% python3 -q
>>> import numpy as np
>>> from numpy import linalg as LA
>>> np.set_printoptions(precision=3, suppress=True, linewidth=140)
>>> feats = np.array([[5.0, 1.0, 1.0, 1.0],
...     [1.0, 5.0, 1.0, 1.0],
...     [1.0, 1.0, 5.0, 1.0],
...     [1.0, 1.0, 1.0, 5.0]])
>>> # symmetric, so the eigenvalues are real
>>> O, V = LA.qr(feats[:, :1])[0], LA.qr(feats[:, 1:])[0]
>>> s = LA.svd(O.T @ V, compute_uv=False)
>>> round(LA.norm(O @ O.T - V @ V.T, 2), 3)
np.float64(1.0)
>>> th = np.radians(15)
>>> R = np.eye(4)
>>> R[2, 2] = R[0, 0] = np.cos(th)
>>> R[2, 0], R[0, 2] = -np.sin(th), np.sin(th)
>>> R
array([[ 0.966,  0.   ,  0.259,  0.   ],
       [ 0.   ,  1.   ,  0.   ,  0.   ],
       [-0.259,  0.   ,  0.966,  0.   ],
       [ 0.   ,  0.   ,  0.   ,  1.   ]])
>>> other = feats @ R.T
>>> np.allclose(feats @ feats.T, other @ other.T)
True
>>> np.einsum("ii->", feats)
np.float64(20.0)
>>> np.poly(feats)
array([   1.,  -20.,  144., -448.,  512.])
>>> vec = np.ones(4)
>>> for _ in range(6):
...     vec = feats @ vec
...     vec /= LA.norm(vec)
...     print(round(vec @ feats @ vec, 3))
... 
8.0
8.0
8.0
8.0
8.0
8.0
>>> vec
array([0.5, 0.5, 0.5, 0.5])
>>> np.round(LA.eigvalsh(feats)[-1], 3)
np.float64(8.0)
>>> m1 = np.load("out13.npy")
>>> m1
array([[ 0.,  0.,  0.,  0.],
       [ 0.,  7., -1.,  1.],
       [ 0., -6.,  9., -4.],
       [ 0., -4.,  3.,  5.]])
>>> rng = np.random.default_rng(8011)
>>> other = m1 + rng.integers(-2, 3, (4, 3)) @ rng.integers(-2, 3, (3, 4))
>>> other
array([[ 0., -6., 12.,  2.],
       [ 1.,  3.,  7.,  2.],
       [-2., -7., 11., -3.],
       [-1., -9., 11.,  5.]])
>>> np.abs(other - m1).sum(axis=1)
array([20., 14.,  6., 14.])
